$ python -q
>>> import numpy as np
>>> np.set_printoptions(precision=2, suppress=True, linewidth=140, sign=" ")
>>> def rnd(a):
...     return np.round(a, 2) + 0
... 
>>> A = np.load("mat.npy")
>>> A
array([[ 3,  2,  1,  2,  1,  3],
       [ 1,  3,  1,  2,  2,  1],
       [ 1,  1,  3,  2,  0,  3],
       [ 1,  2,  2,  3,  2,  3],
       [ 0,  2,  3,  3,  0,  2],
       [ 2,  3,  0,  0,  2,  3]])
>>> x0 = np.array([2, 2, -2, -2, -1, 2])
>>> h = np.maximum(A @ x0, 0)
>>> np.maximum(A @ x0, 0) - np.maximum(-A @ x0, 0)
array([ 9,  2,  0,  0, -4, 14])
>>> A * (h > 1e-9)[:, None]
array([[ 3,  2,  1,  2,  1,  3],
       [ 1,  3,  1,  2,  2,  1],
       [ 0,  0,  0,  0,  0,  0],
       [ 0,  0,  0,  0,  0,  0],
       [ 0,  0,  0,  0,  0,  0],
       [ 2,  3,  0,  0,  2,  3]])
>>> A - A[0]
array([[ 0,  0,  0,  0,  0,  0],
       [-2,  1,  0,  0,  1, -2],
       [-2, -1,  2,  0, -1,  0],
       [-2,  0,  1,  1,  1,  0],
       [-3,  0,  2,  1, -1, -1],
       [-1,  1, -1, -2,  1,  0]])
>>> np.linalg.matrix_rank(A)
np.int64(6)
>>> A.sum(axis=0)
array([  8,  13,  10,  12,   7,  15])
>>> rnd(A.mean(axis=0))
array([ 1.33,  2.17,  1.67,  2.  ,  1.17,  2.5 ])
>>> M2 = np.linalg.inv(A)
>>> rnd(np.linalg.slogdet(A)[0])
np.float64(-1.0)
>>> rnd(np.linalg.inv(M2))
array([[ 3.,  2.,  1.,  2.,  1.,  3.],
       [ 1.,  3.,  1.,  2.,  2.,  1.],
       [ 1.,  1.,  3.,  2.,  0.,  3.],
       [ 1.,  2.,  2.,  3.,  2.,  3.],
       [ 0.,  2.,  3.,  3.,  0.,  2.],
       [ 2.,  3.,  0.,  0.,  2.,  3.]])
>>> rnd(np.linalg.det(A) * np.linalg.det(M2))
np.float64(1.0)
>>> np.allclose(M2, A.T)
False
>>> rnd(A @ M2)
array([[ 1.,  0.,  0.,  0.,  0.,  0.],
       [ 0.,  1.,  0.,  0.,  0.,  0.],
       [ 0.,  0.,  1.,  0.,  0.,  0.],
       [ 0.,  0.,  0.,  1.,  0.,  0.],
       [ 0.,  0.,  0.,  0.,  1.,  0.],
       [ 0.,  0.,  0.,  0.,  0.,  1.]])
>>> rnd(np.linalg.cond(A))
np.float64(25.43)
>>> w1 = np.array([[-2, -2, -2, -2, 3, -1],
...     [1, -2, -3, 1, 0, -2],
...     [3, -2, -2, -3, 2, 0],
...     [-2, -1, 1, 1, 2, 3],
...     [-1, -3, -1, 2, -3, 2],
...     [3, 3, -3, -1, -3, -1]])
>>> beta = np.array([0, 2, -1, 0, -1, 1])
>>> act = np.maximum(A @ w1 + beta, 0)
>>> (act > 0).astype(int)
array([[ 1,  0,  0,  0,  1,  0],
       [ 1,  0,  0,  1,  0,  1],
       [ 1,  0,  0,  0,  1,  1],
       [ 1,  0,  0,  0,  0,  1],
       [ 1,  0,  0,  0,  1,  1],
       [ 1,  0,  0,  0,  0,  0]])
>>> rnd((act > 0).mean(axis=0))
array([ 1.  ,  0.  ,  0.  ,  0.17,  0.5 ,  0.67])
>>> W2 = np.array([[4, 3], [-4, 1], [-3, -9], [-3, 7], [9, 4], [8, 6]])
>>> w1 @ W2
array([[ 31,   2],
       [  2,  23],
       [ 53,  12],
       [ 32,  17],
       [ -6,  17],
       [-23,  14]])
>>> M2 = A[0, 0] * A[1:] - np.outer(A[1:, 0], A[0])
>>> M2
array([[ 0,  7,  2,  4,  5,  0],
       [ 0,  1,  8,  4, -1,  6],
       [ 0,  4,  5,  7,  5,  6],
       [ 0,  6,  9,  9,  0,  6],
       [ 0,  5, -2, -4,  4,  3]])
>>> np.linalg.matrix_rank(M2), np.linalg.matrix_rank(A)
(np.int64(5), np.int64(6))
>>> np.flatnonzero(~M2.round(6).any(axis=1))
array([], dtype=int64)
>>> Q, _ = np.linalg.qr(np.array([[0.2, -0.4, 2.1, 1.0, -1.3],
...     [1.3, 3.8, 0.0, 0.5, 1.4],
...     [-0.3, -0.6, 1.9, -0.7, -1.2],
...     [-0.5, 0.2, 0.4, 0.9, 0.5],
...     [-1.9, -1.0, -1.3, 0.2, -0.4]]))
>>> W0 = Q[:, :4]
>>> rnd(W0)
array([[-0.08,  0.23, -0.63, -0.57],
       [-0.55, -0.8 , -0.15,  0.07],
       [ 0.13,  0.09, -0.69,  0.71],
       [ 0.21, -0.29, -0.33, -0.42],
       [ 0.8 , -0.46,  0.02, -0.01]])
>>> M2 = np.c_[W0[:, :2] @ np.array([[1, 2], [0, 1]]), np.array([3, 1, 2, 0, 2])]
>>> rnd(M2)
array([[-0.08,  0.06,  3.  ],
       [-0.55, -1.89,  1.  ],
       [ 0.13,  0.34,  2.  ],
       [ 0.21,  0.13,  0.  ],
       [ 0.8 ,  1.13,  2.  ]])
>>> np.linalg.matrix_rank(M2)
np.int64(3)
>>> np.linalg.matrix_rank(np.c_[W0, M2])
np.int64(5)
>>> rnd(np.linalg.norm(np.linalg.qr(W0)[0].T @ M2, axis=0) ** 2 / ((M2 ** 2).sum(axis=0) + 1e-12))
array([ 1.  ,  1.  ,  0.74])
>>> rnd(np.linalg.norm(M2 - W0 @ np.linalg.lstsq(W0, M2)[0], axis=0))
array([ 0.  ,  0.  ,  2.17])
>>> x0 = np.array([-4, 3, -4, -1])
>>> h = np.maximum(W0 @ x0, 0)
>>> rnd(W0.T @ h)
array([-0.29,  0.85, -3.89, -1.07])
>>> rnd(np.maximum(W0 @ x0, 0) - np.maximum(-W0 @ x0, 0))
array([ 4.12,  0.31,  1.79,  0.02, -4.66])
>>> rnd(W0 * (h > 1e-9)[:, None])
array([[-0.08,  0.23, -0.63, -0.57],
       [-0.55, -0.8 , -0.15,  0.07],
       [ 0.13,  0.09, -0.69,  0.71],
       [ 0.21, -0.29, -0.33, -0.42],
       [ 0.  ,  0.  ,  0.  ,  0.  ]])
>>> np.flatnonzero(h > 1e-9)
array([ 0,  1,  2,  3])
>>> rnd(np.tanh(W0 @ x0))
array([ 1.  ,  0.3 ,  0.95,  0.02, -1.  ])
>>> rnd(np.linalg.norm(W0, axis=0))
array([ 1.,  1.,  1.,  1.])
>>> rnd(W0[:, 0] @ W0[:, 1])
np.float64(0.0)
>>> rnd(W0.T @ W0)
array([[ 1.,  0.,  0.,  0.],
       [ 0.,  1.,  0.,  0.],
       [ 0.,  0.,  1.,  0.],
       [ 0.,  0.,  0.,  1.]])
>>> r0 = np.array([-4, 2])
>>> rnd(np.cross(W0[3, :3], W0[4, :3]))
array([-0.16, -0.27,  0.13])
>>> rnd(np.polyval(r0, W0[3]))
array([ 1.16,  3.15,  3.31,  3.66])
>>> r0, v = W0[2], W0[4]
>>> rnd(r0 @ v)
np.float64(0.03)
>>> rnd(r0 @ r0)
np.float64(0.99)
>>> pr = (r0 @ v) / (r0 @ r0) * r0
>>> rnd(v - pr)
array([ 0.79, -0.47,  0.05, -0.04])
>>> rnd(pr)
array([ 0.  ,  0.  , -0.02,  0.02])
>>> np.linalg.matrix_rank(np.outer(r0, v))
np.int64(1)
>>> rnd((v - pr) @ r0)
np.float64(0.0)
>>> rnd(np.linalg.norm(r0 + v) ** 2 + np.linalg.norm(r0 - v) ** 2)
np.float64(3.68)
>>> rnd(np.outer(r0, v))
array([[ 0.1 , -0.06,  0.  ,  0.  ],
       [ 0.07, -0.04,  0.  ,  0.  ],
       [-0.55,  0.32, -0.02,  0.01],
       [ 0.56, -0.33,  0.02, -0.01]])
>>> Q, _ = np.linalg.qr(np.array([[-0.3, -1.1, -1.4, -1.9],
...     [0.4, -0.5, -0.6, -0.9],
...     [1.0, -0.1, -0.7, 1.7],
...     [0.9, -0.7, -1.6, 0.4]]))
>>> J = -3 * Q
>>> rnd(J)
array([[ 0.63,  2.67,  0.44,  1.14],
       [-0.84,  0.86, -2.7 , -0.52],
       [-2.09, -0.43,  0.1 ,  2.11],
       [-1.88,  0.98,  1.23, -1.73]])
>>> w1 = np.array([[0, 0, 1], [0, 2, 2], [1, 1, 2], [1, 0, 2]])
>>> beta = np.array([4, 7, 7])
>>> act = np.maximum(J @ w1 + beta, 0)
>>> rnd(act)
array([[  5.58,  12.77,  16.12],
       [  0.78,   6.02,   1.45],
       [  6.21,   6.25,   8.47],
       [  3.5 ,  10.19,   6.09]])
>>> np.linalg.matrix_rank(act)
np.int64(3)
>>> W2 = np.array([[0, 0, 1], [1, 2, 0], [1, 1, 2]])
>>> rnd(act @ W2)
array([[ 28.89,  41.65,  37.82],
       [  7.47,  13.49,   3.67],
       [ 14.72,  20.97,  23.16],
       [ 16.28,  26.48,  15.67]])
>>> rng = np.random.default_rng(55)
>>> M2 = J + rng.integers(-2, 3, (4, 1)) @ rng.integers(-2, 3, (1, 4))
>>> rnd(M2)
array([[-1.37,  0.67,  2.44, -0.86],
       [-2.84, -1.14, -0.7 , -2.52],
       [-3.09, -1.43,  1.1 ,  1.11],
       [-3.88, -1.02,  3.23, -3.73]])
>>> np.linalg.matrix_rank(M2 - J, tol=1e-8)
np.int64(1)
>>> rnd(np.linalg.svd(M2 - J, compute_uv=False))
array([ 7.21,  0.  ,  0.  ,  0.  ])
>>> rnd(M2 - J)
array([[-2., -2.,  2., -2.],
       [-2., -2.,  2., -2.],
       [-1., -1.,  1., -1.],
       [-2., -2.,  2., -2.]])
>>> idx = rng.permutation(4)
>>> idx
array([ 1,  2,  3,  0])
>>> M2 = J[idx][:, idx]
>>> np.allclose(M2, J)
False
>>> rnd(np.sort(np.abs(np.linalg.eigvals(M2))))
array([ 3.,  3.,  3.,  3.])
>>> rnd(np.diag(M2))
array([ 0.86,  0.1 , -1.73,  0.63])
>>> rnd(np.trace(M2))
np.float64(-0.13)
>>> r0 = np.array([8, 1, 7])
>>> rnd(np.convolve(J[0], r0))
array([  5.02,  21.96,  10.54,  28.25,   4.19,   8.01])
>>> rnd(np.correlate(J[0], J[3], "full"))
array([-1.08, -3.84,  3.14,  0.  , -3.18,  0.31, -2.15])
>>> t3 = np.stack([J, 4 * J, J[::-1]])
>>> np.linalg.matrix_rank(t3.reshape(3, -1))
np.int64(2)
>>> t3.shape
(3, 4, 4)
>>> rnd(np.einsum("bij,cij->bc", t3, t3))
array([[  36.,  144.,    0.],
       [ 144.,  576.,    0.],
       [   0.,    0.,   36.]])
>>> (t3 @ J.T).shape
(3, 4, 4)
>>> np.linalg.matrix_rank(t3)
array([ 4,  4,  4])
>>> M = np.load("case6.npy")
>>> M
array([[-6, -1,  0,  0, -2],
       [-1,  6,  1,  2,  1],
       [ 0,  1,  4,  0,  0],
       [ 0,  2,  0,  6, -2],
       [-2,  1,  0, -2,  2]])
>>> M @ M
array([[ 41,  -2,  -1,   2,   7],
       [ -2,  43,  10,  22,   6],
       [ -1,  10,  17,   2,   1],
       [  2,  22,   2,  44, -14],
       [  7,   6,   1, -14,  13]])
>>> rnd(np.abs(np.linalg.eigvals(M)).max())
np.float64(8.22)
>>> np.allclose(M @ M.T, M.T @ M)
True
>>> rnd(np.sort(np.abs(np.linalg.eigvals(M))))
array([ 0.81,  3.71,  5.78,  6.53,  8.22])
>>> rnd(np.poly(M))
array([    1.,   -12.,    -7.,   486., -1536.,   936.])
>>> rnd(np.linalg.det(M[::-1]))
np.float64(-936.0)
>>> rnd(np.linalg.det(M.T))
np.float64(-936.0)
>>> rnd(np.linalg.eigvals(M))
array([-6.53,  0.81,  8.22,  5.78,  3.71])
>>> np.kron(np.eye(2, dtype=int), M)
array([[-6, -1,  0,  0, -2,  0,  0,  0,  0,  0],
       [-1,  6,  1,  2,  1,  0,  0,  0,  0,  0],
       [ 0,  1,  4,  0,  0,  0,  0,  0,  0,  0],
       [ 0,  2,  0,  6, -2,  0,  0,  0,  0,  0],
       [-2,  1,  0, -2,  2,  0,  0,  0,  0,  0],
       [ 0,  0,  0,  0,  0, -6, -1,  0,  0, -2],
       [ 0,  0,  0,  0,  0, -1,  6,  1,  2,  1],
       [ 0,  0,  0,  0,  0,  0,  1,  4,  0,  0],
       [ 0,  0,  0,  0,  0,  0,  2,  0,  6, -2],
       [ 0,  0,  0,  0,  0, -2,  1,  0, -2,  2]])
